% python3 -q
>>> import numpy as np
>>> np.set_printoptions(precision=2, suppress=True, linewidth=200)
>>> rd = lambda a: np.round(a, 2) + 0
>>> rng = np.random.default_rng(638307)
>>> E = np.array([[3, 1, 2, 1, -2, 0, -2],
...     [1, 0, 3, 2, 2, 1, 1],
...     [0, 3, -2, -2, 2, 2, -1],
...     [-2, -2, -1, 2, -1, 2, -2],
...     [3, -2, 0, -3, -1, 1, -1]]) * (rng.random((5, 7)) < 0.3)
>>> print(E)
[[ 0  1  0  0  0  0  0]
 [ 1  0  0  2  0  0  0]
 [ 0  0 -2  0  2  0  0]
 [ 0 -2 -1  2  0  0 -2]
 [ 3  0  0 -3  0  0  0]]
>>> A2 = E / np.sqrt((E ** 2).mean(axis=1, keepdims=True))
>>> print(rd(E - E.mean(axis=1, keepdims=True)))
[[-0.14  0.86 -0.14 -0.14 -0.14 -0.14 -0.14]
 [ 0.57 -0.43 -0.43  1.57 -0.43 -0.43 -0.43]
 [ 0.    0.   -2.    0.    2.    0.    0.  ]
 [ 0.43 -1.57 -0.57  2.43  0.43  0.43 -1.57]
 [ 3.    0.    0.   -3.    0.    0.    0.  ]]
>>> print(rd(A2[2]))
[ 0.    0.   -1.87  0.    1.87  0.    0.  ]
>>> print(np.linalg.matrix_rank(A2) == np.linalg.matrix_rank(E))
True
>>> print(rd(np.linalg.norm(E, axis=0)))
[3.16 2.24 2.24 4.12 2.   0.   2.  ]
>>> print(np.linalg.norm(E, axis=1).argmax())
4
>>> print(E[2] @ E[0])
0
>>> print(rd(np.linalg.norm(E, axis=1)))
[1.   2.24 2.83 3.61 4.24]
>>> print(rd(np.linalg.norm(E, 2)))
4.83
>>> W1 = np.array([[-1, -1, -1, -1, -1, 0],
...     [1, 0, 2, 1, -2, 2],
...     [-2, 0, -2, 1, -1, -1],
...     [2, 2, 2, 0, -2, -1],
...     [0, 0, -2, -2, 1, 1],
...     [1, 2, 1, 2, 1, 1],
...     [2, 1, -2, -1, 2, 1]])
>>> beta = np.array([2, 5, 0, -4, -4, 4])
>>> act = np.maximum(E @ W1 + beta, 0)
>>> print(np.linalg.matrix_rank(act))
4
>>> Z = np.array([[-1, 2, -9],
...     [9, -9, -5],
...     [-1, -9, -9],
...     [1, 0, 6],
...     [7, 1, -2],
...     [9, -1, 4]])
>>> print((act @ Z).round(6).argmax(axis=1))
[0 0 0 0 0]
>>> print(act @ Z)
[[  94  -63  -46]
 [  82  -91 -104]
 [ 111  -41  -47]
 [  55 -113 -107]
 [  63   -7   28]]
>>> x0 = np.array([0, 1, 0, 3, 1, 2, 0])
>>> h1 = np.maximum(E @ x0, 0)
>>> print(np.maximum(E @ x0, 0) - np.maximum(-E @ x0, 0))
[ 1  6  2  4 -9]
>>> print(np.flatnonzero(h1 > 1e-9))
[0 1 2 3]
>>> print(rd(np.tanh(E @ x0)))
[ 0.76  1.    0.96  1.   -1.  ]
>>> print(h1)
[1 6 2 4 0]
>>> feats = np.load("x.npy")
>>> print(rd(feats))
[[  0.97  -8.93  -4.78 -11.51  -5.71  -0.63]
 [  0.86  -8.18  -4.44 -10.59  -5.07  -0.69]
 [  0.7   -7.16  -3.97  -9.33  -4.22  -0.78]
 [  0.56  -6.34  -3.59  -8.3   -3.54  -0.84]
 [  0.49  -5.92  -3.39  -7.77  -3.2   -0.87]
 [ -0.01  -2.95  -1.98  -3.94  -0.97  -1.  ]
 [ -0.09  -2.46  -1.72  -3.27  -0.65  -0.99]
 [ -0.22  -1.54  -1.22  -2.    -0.17  -0.9 ]
 [ -0.13  -0.29  -0.29  -0.31   0.02  -0.28]
 [  1.39   3.12   2.65   2.51   1.56   2.17]
 [  3.75  12.01   8.63   9.76   9.01   5.25]
 [  3.81  12.29   8.81  10.     9.26   5.33]]
>>> # null space of dimension 3
>>> print(np.linalg.cond(feats) > 100)
True
>>> print(np.linalg.matrix_rank(feats, rtol=0.1))
2
>>> print(np.argsort(-np.linalg.norm(feats, axis=0).round(6), kind="stable")[:3])
[3 1 4]
>>> print(rd(np.linalg.norm(feats, 2) / np.linalg.norm(feats)))
0.98
>>> J = np.array([[-1, -1, 1, 0, 1],
...     [1, -3, -1, 1, 0],
...     [-3, 2, -3, 0, 3],
...     [-4, 8, 4, -3, 1]])
>>> print([round(float(x), 2) for x in np.linalg.svd(J, compute_uv=False)[:3]])
[11.04, 5.16, 2.09]
>>> data = np.load("a.npy")
>>> print(data)
[[-0.56 -0.45 -0.98]
 [-0.51 -0.32 -0.92]
 [-0.74 -0.2  -0.59]
 [ 0.99  0.17 -0.15]
 [ 0.71  0.13  0.32]
 [ 0.91  0.13  0.05]
 [ 0.56  0.27  0.85]
 [-0.98 -0.26 -0.44]
 [-0.89 -0.22 -0.52]
 [ 0.96  0.62  1.  ]
 [-0.99 -0.56 -0.98]]
>>> Z = data[[8, 3]].astype(float)
>>> for _ in range(5):
...     z = np.linalg.norm(data[:, None] - Z, axis=-1).argmin(axis=1)
...     Z = np.array([data[z == j].mean(axis=0) for j in range(2)])
... 
>>> print(z)
[0 0 0 1 1 1 1 0 0 1 0]
>>> print(rd(Z))
[[-0.78 -0.34 -0.74]
 [ 0.83  0.26  0.41]]
>>> Xc = (data - data.mean(axis=0)) / data.std(axis=0)
>>> print(rd(Xc.std(axis=0)))
[1. 1. 1.]
>>> print(np.argwhere(np.abs(Xc) > 2))
[[9 1]]
>>> beta = np.linalg.lstsq(np.delete(Xc, 0, axis=1), Xc[:, 0])[0]
>>> print(np.abs(beta).argmax())
0
>>> print(rd(beta))
[ 1.26 -0.4 ]
>>> Xc = data - data.mean(axis=1)
Traceback (most recent call last):
  File "<python-input-49>", line 1, in <module>
    Xc = data - data.mean(axis=1)
         ~~~~~^~~~~~~~~~~~~~~~~~~
ValueError: operands could not be broadcast together with shapes (11,3) (11,) 
>>> Xc = data - data.mean(axis=0)
>>> U, s, Vh = np.linalg.svd(Xc, full_matrices=False)
>>> print(rd(Xc.mean(axis=0)))
[0. 0. 0.]
>>> print(rd((s ** 2).sum() ** 2 / (s ** 4).sum()))
1.22
>>> print(rd(s ** 2 / (s ** 2).sum()))
[0.9  0.09 0.  ]
>>> print(np.searchsorted(np.cumsum(s ** 2) / (s ** 2).sum(), 0.9) + 1)
1
>>> print(rd(Vh[0] * np.sign(Vh[0, np.abs(Vh[0]).argmax()])))
[0.75 0.31 0.59]
>>> print(rd(np.abs(Vh[-1])))
[0.12 0.94 0.33]
>>> print(np.linalg.matrix_rank(Xc))
3
>>> q, vecs = np.linalg.qr(data[:, :1])[0], np.linalg.qr(data[:, 1:])[0]
>>> s = np.linalg.svd(q.T @ vecs, compute_uv=False)
>>> print(rd(np.linalg.norm(q @ q.T - vecs @ vecs.T, 2)))
1.0
>>> print((s > 0.9).sum())
0
>>> T = np.stack([data, -2 * data, data[::-1]])
>>> print(np.linalg.matrix_rank(T))
[3 3 3]
>>> print(T.shape)
(3, 11, 3)
>>> print((T @ data.T).shape)
(3, 11, 11)
>>> A2 = np.array([[-1, 2], [2, 2]])
>>> Z = np.array([[3, -2, 0], [-1, 2, 2], [-5, -1, 2]])
>>> F = np.kron(A2, Z)
>>> print(F)
[[ -3   2   0   6  -4   0]
 [  1  -2  -2  -2   4   4]
 [  5   1  -2 -10  -2   4]
 [  6  -4   0   6  -4   0]
 [ -2   4   4  -2   4   4]
 [-10  -2   4 -10  -2   4]]
>>> A2 = np.linalg.invert(F)
Traceback (most recent call last):
  File "<python-input-71>", line 1, in <module>
    A2 = np.linalg.invert(F)
         ^^^^^^^^^^^^^^^^
AttributeError: module 'numpy.linalg' has no attribute 'invert'
>>> A2 = np.linalg.inv(F)
>>> print(rd(np.linalg.cond(F)))
5.21
>>> print(rd(np.linalg.det(F) * A2))
[[ 14688.   9792.  -9792. -14688.  -9792.   9792.]
 [-19584.  14688. -14688.  19584. -14688.  14688.]
 [ 26928.  31824.   9792. -26928. -31824.  -9792.]
 [-14688.  -9792.   9792.  -7344.  -4896.   4896.]
 [ 19584. -14688.  14688.   9792.  -7344.   7344.]
 [-26928. -31824.  -9792. -13464. -15912.  -4896.]]
>>> print(np.allclose(A2, F.T))
False
>>> print((np.abs(A2) > 1e-9).astype(int))
[[1 1 1 1 1 1]
 [1 1 1 1 1 1]
 [1 1 1 1 1 1]
 [1 1 1 1 1 1]
 [1 1 1 1 1 1]
 [1 1 1 1 1 1]]
>>> print(rd(np.linalg.inv(A2)))
[[ -3.   2.   0.   6.  -4.   0.]
 [  1.  -2.  -2.  -2.   4.   4.]
 [  5.   1.  -2. -10.  -2.   4.]
 [  6.  -4.   0.   6.  -4.   0.]
 [ -2.   4.   4.  -2.   4.   4.]
 [-10.  -2.   4. -10.  -2.   4.]]
>>> print(rd(np.linalg.norm(F, 1)), rd(np.linalg.norm(F, np.inf)))
36.0 32.0
>>> print(rd(np.linalg.norm(F, axis=1)))
[ 8.06  6.71 12.25 10.2   8.49 15.49]
>>> print(np.linalg.norm(F, axis=1).argmax())
5
>>> print(F[2] @ F[4])
14
>>> print(rd(np.linalg.norm(F[2] - F[4])))
13.93
>>> print(rd(np.linalg.norm(F, axis=0)))
[13.23  6.71  6.32 16.73  8.49  8.  ]
>>> W1 = np.array([[3, 1, -2, 3],
...     [-1, -1, -3, 0],
...     [-1, -1, 2, -1],
...     [3, 2, -2, 2],
...     [-1, 2, 1, 1],
...     [0, 0, -1, -1]])
>>> beta = np.array([3, -8, -1, -9])
>>> act = np.maximum(F @ W1 + beta, 0)
>>> print(rd((act > 0).mean(axis=0)))
[0.33 0.33 0.5  0.17]
>>> Z = np.array([[-3, 0], [0, 3], [1, 0], [-1, 0]])
>>> print(W1 @ Z)
[[-14   3]
 [  0  -3]
 [  6  -3]
 [-13   6]
 [  3   6]
 [  0   0]]
>>> W0 = np.loadtxt("w.csv", delimiter=",")
>>> print(W0)
[[14. 18. 12.  8.  8.  8.]
 [ 7.  9.  6.  4.  4.  4.]
 [14. 18. 12.  8.  8.  8.]
 [21. 27. 18. 12. 12. 12.]
 [ 7.  9.  6.  4.  4.  4.]
 [21. 27. 18. 12. 12. 12.]]
>>> # row 2 repeats row 0
>>> print(np.abs(np.diag(np.linalg.qr(W0)[1])) > 1e-9)
[ True False False False False False]
>>> print(rd(np.trace(np.linalg.pinv(W0) @ W0)))
1.0
>>> print(rd(W0 @ np.linalg.pinv(W0) @ W0))
[[14. 18. 12.  8.  8.  8.]
 [ 7.  9.  6.  4.  4.  4.]
 [14. 18. 12.  8.  8.  8.]
 [21. 27. 18. 12. 12. 12.]
 [ 7.  9.  6.  4.  4.  4.]
 [21. 27. 18. 12. 12. 12.]]
>>> try:
...     np.linalg.inv(W0)
... except np.linalg.LinAlgError as e:
...     print("failed:", e)
... 
failed: Singular matrix
>>> U, s, Vh = np.linalg.svd(W0)
>>> vecs = Vh[:(s > 1e-8).sum()]
>>> x0 = W0[0] + 2 * W0[1] + rng.integers(2) * np.eye(6)[3]
>>> print(x0)
[28. 36. 24. 16. 16. 16.]
>>> print(np.allclose(vecs.T @ vecs @ x0, x0))
True
>>> X = np.loadtxt("mat.csv", delimiter=",")
>>> print(X)
[[-2. -3.  0. -6.]
 [ 3.  9. -8. -8.]
 [ 3.  9. -8. -8.]
 [-4.  9. -1.  3.]
 [ 0.  0.  0.  0.]
 [ 0.  0.  0.  0.]
 [ 0.  0.  0.  0.]
 [ 0.  0.  0.  0.]
 [-2. -3.  0. -6.]
 [-4.  9. -1.  3.]
 [ 8.  0.  9.  0.]
 [-2. -3.  0. -6.]
 [-4.  9. -1.  3.]
 [-4.  9. -1.  3.]
 [ 7. 18.  0. -5.]
 [ 0.  0.  0.  0.]
 [ 3.  9. -8. -8.]
 [ 3.  9. -8. -8.]
 [ 8.  0.  9.  0.]
 [-4.  9. -1.  3.]
 [ 4.  9.  8.  3.]
 [-4.  9. -1.  3.]
 [ 8.  0.  9.  0.]
 [-4.  9. -1.  3.]
 [ 0.  0.  0.  0.]
 [ 6. -3.  9. -6.]
 [ 0.  0.  0.  0.]
 [ 6. -3.  9. -6.]
 [ 0.  0.  0.  0.]
 [ 3.  9. -8. -8.]
 [-4.  9. -1.  3.]]
>>> # rows 1 and 2 are equal
>>> D = np.linalg.norm(X[:, None] - X[None], axis=-1)
>>> print(rd(D[7]))
[ 7.   14.76 14.76 10.34  0.    0.    0.    0.    7.   10.34 12.04  7.   10.34 10.34 19.95  0.   14.76 14.76 12.04 10.34 13.04 10.34 12.04 10.34  0.   12.73  0.   12.73  0.   14.76 10.34]
>>> print(np.flatnonzero(D[7] < D.mean() / 2))
[ 4  5  6  7 15 24 26 28]
>>> print(rd(D[:5, :5]))
[[ 0.   15.39 15.39 15.17  7.  ]
 [15.39  0.    0.   14.8  14.76]
 [15.39  0.    0.   14.8  14.76]
 [15.17 14.8  14.8   0.   10.34]
 [ 7.   14.76 14.76 10.34  0.  ]]
>>> print(D[7].round(6).argsort(kind="stable")[:4])
[4 5 6 7]
>>> print(np.unravel_index(D.round(6).argmax(), D.shape))
(np.int64(14), np.int64(25))
>>> print((D + 1e9 * np.eye(31)).round(6).argmin(axis=1))
[ 8  2  1  9  5  4  4  4  0  3 18  0  3  3  1  4  1  1 10  3 10  3 10  3  4 27  4 25  4  1  3]
>>> z = X[:, 2] > np.median(X[:, 2])
>>> r0 = X[z].mean(axis=0) - X[~z].mean(axis=0)
>>> print(np.argsort(-np.abs(r0).round(6), kind="stable"))
[2 0 1 3]
>>> print(z.astype(int))
[0 0 0 0 0 0 0 0 0 0 1 0 0 0 0 0 0 0 1 0 1 0 1 0 0 1 0 1 0 0 0]
>>> print(((X - X.mean(axis=0)) @ r0 > 0).astype(int))
[1 0 0 0 1 1 1 1 1 0 1 1 0 0 0 1 0 0 1 0 1 0 1 0 1 1 1 1 1 0 0]
>>> x0 = np.array([8, 4, 4, 1])
>>> rhs = X @ x0
>>> beta, lr = np.zeros(4), 1 / np.linalg.norm(X, 2) ** 2
>>> for i in range(40):
...     beta -= lr * X.T @ (X @ beta - rhs)
...     if i % 10 == 0: print(i, round(np.linalg.norm(X @ beta - rhs), 2))
... 
0 141.71
10 19.02
20 10.45
30 5.74
>>> print(rd(np.linalg.cond(X)))
4.15
>>> A2 = np.array([[-2, 1], [0, 0], [2, 2], [-2, -1]])
>>> print(A2.T @ X.T)
[[16. -6. -6.  0.  0.  0.  0.  0. 16.  0.  2. 16.  0.  0. -4.  0. -6. -6.  2.  0.  2.  0.  2.  0.  0. 18.  0. 18.  0. -6.  0.]
 [ 4. -5. -5. -9.  0.  0.  0.  0.  4. -9. 26.  4. -9. -9. 12.  0. -5. -5. 26. -9. 17. -9. 26. -9.  0. 30.  0. 30.  0. -5. -9.]]
>>> A2 @ X
Traceback (most recent call last):
  File "<python-input-124>", line 1, in <module>
    A2 @ X
    ~~~^~~
ValueError: matmul: Input operand 1 has a mismatch in its core dimension 0, with gufunc signature (n?,k),(k,m?)->(n?,m?) (size 31 is different from 2)
>>> print(np.linalg.matrix_rank(X @ A2))
2
>>> print(np.einsum("ik,kj->ji", X, A2))
[[16. -6. -6.  0.  0.  0.  0.  0. 16.  0.  2. 16.  0.  0. -4.  0. -6. -6.  2.  0.  2.  0.  2.  0.  0. 18.  0. 18.  0. -6.  0.]
 [ 4. -5. -5. -9.  0.  0.  0.  0.  4. -9. 26.  4. -9. -9. 12.  0. -5. -5. 26. -9. 17. -9. 26. -9.  0. 30.  0. 30.  0. -5. -9.]]
>>> print(np.einsum("ij->j", X))
[ 24. 129.   5. -48.]
>>> K = np.load("m.npy")
>>> print(rd(K))
[[-1.01 -0.78 -1.78  2.52]
 [ 0.62  2.17  1.17 -1.61]
 [ 0.41  4.14  3.14 -2.65]
 [-0.45 -5.1  -6.1   4.66]
 [ 1.89 -1.28 -2.28 -1.  ]
 [ 1.23 -0.68 -1.68 -0.52]
 [-0.13  1.17  0.17  0.05]
 [-2.98 -0.16 -1.16  4.74]
 [ 0.33 -2.97 -3.97  2.21]
 [ 0.67 -2.09 -3.09  1.16]
 [ 0.21 -0.46 -1.46  0.69]
 [-2.11  1.44  0.44  2.52]
 [ 1.93  0.64 -0.36 -2.34]
 [-2.45  2.59  1.59  2.2 ]
 [ 1.13  0.75 -0.25 -1.34]
 [ 0.02  1.14  0.14 -0.12]
 [-0.63  1.8   0.8   0.3 ]
 [-0.99  3.31  2.31 -0.22]
 [-1.88  0.58 -0.42  2.79]
 [-0.18 -0.75 -1.75  1.41]
 [ 1.74 -0.87 -1.87 -1.07]
 [ 0.14 -1.9  -2.9   1.74]
 [ 0.12 -1.69 -2.69  1.63]
 [ 1.55 -1.61 -2.61 -0.33]
 [-1.38 -0.71 -1.71  2.98]
 [ 0.86  1.06  0.06 -1.19]
 [-0.04  4.93  3.93 -2.57]
 [ 0.58  3.41  2.41 -2.37]
 [ 2.33 -1.13 -2.13 -1.69]]
>>> Xc = K - K.mean(axis=0)
>>> vecs = np.linalg.svd(Xc)[2][:3]
>>> A2 = Xc - Xc @ vecs.T @ vecs
>>> print(rd(np.linalg.norm(A2) / np.linalg.norm(Xc)))
0.0
>>> print(np.linalg.norm(A2, axis=1).round(6).argmax())
0
>>> print(rd(np.diag(vecs.T @ vecs)))
[0.41 0.98 0.94 0.67]
>>> print(rd(np.cov(Xc @ vecs.T, rowvar=False)))
[[11.69  0.    0.  ]
 [ 0.    4.42  0.  ]
 [ 0.    0.    0.  ]]
>>> print(rd((Xc @ vecs.T).std(axis=0)))
[3.36 2.07 0.  ]
>>> D = np.linalg.norm(K[:, None] - K[None], axis=-1)
>>> print(np.linalg.matrix_rank(D ** 2))
4
>>> print(D[1].round(6).argsort(kind="stable")[:4])
[ 1 25 27 14]
>>> print(D.shape)
(29, 29)
>>> print(np.flatnonzero(D[1] < D.mean() / 2))
[ 1  6 14 15 16 25 27]
>>> print(rd(D[:5, :5]))
[[ 0.    6.1   8.78  6.51  4.61]
 [ 6.1   0.    2.98 12.1   5.08]
 [ 8.78  2.98  0.   15.    7.97]
 [ 6.51 12.1  15.    0.    8.17]
 [ 4.61  5.08  7.97  8.17  0.  ]]
>>> print(np.unravel_index(D.round(6).argmax(), D.shape))
(np.int64(3), np.int64(26))
>>> W1 = np.array([[3, 0, 3, -1, -5],
...     [-5, 3, 1, 1, -5],
...     [-2, -5, 5, -5, -2],
...     [5, -3, 0, 1, -4]])
>>> beta = np.array([2, -2, 2, 1, -9])
>>> act = np.maximum(K @ W1 + beta, 0)
>>> print(np.linalg.matrix_rank(act))
5
>>> print(rd((act > 0).mean(axis=0)))
[0.59 0.69 0.41 0.72 0.07]
>>> Z = np.array([[0, -2, 2], [2, 2, 0], [-2, -2, 0], [-1, 1, 2], [0, 2, -1]])
>>> print(W1 @ Z)
[[ -5 -23   9]
 [  3   5  -3]
 [-15 -25 -12]
 [ -7 -23  16]]
>>> print((act @ Z).round(6).argmax(axis=1))
[2 2 2 2 2 2 2 2 2 2 2 2 0 2 1 2 2 2 2 2 2 2 2 2 2 2 2 2 2]
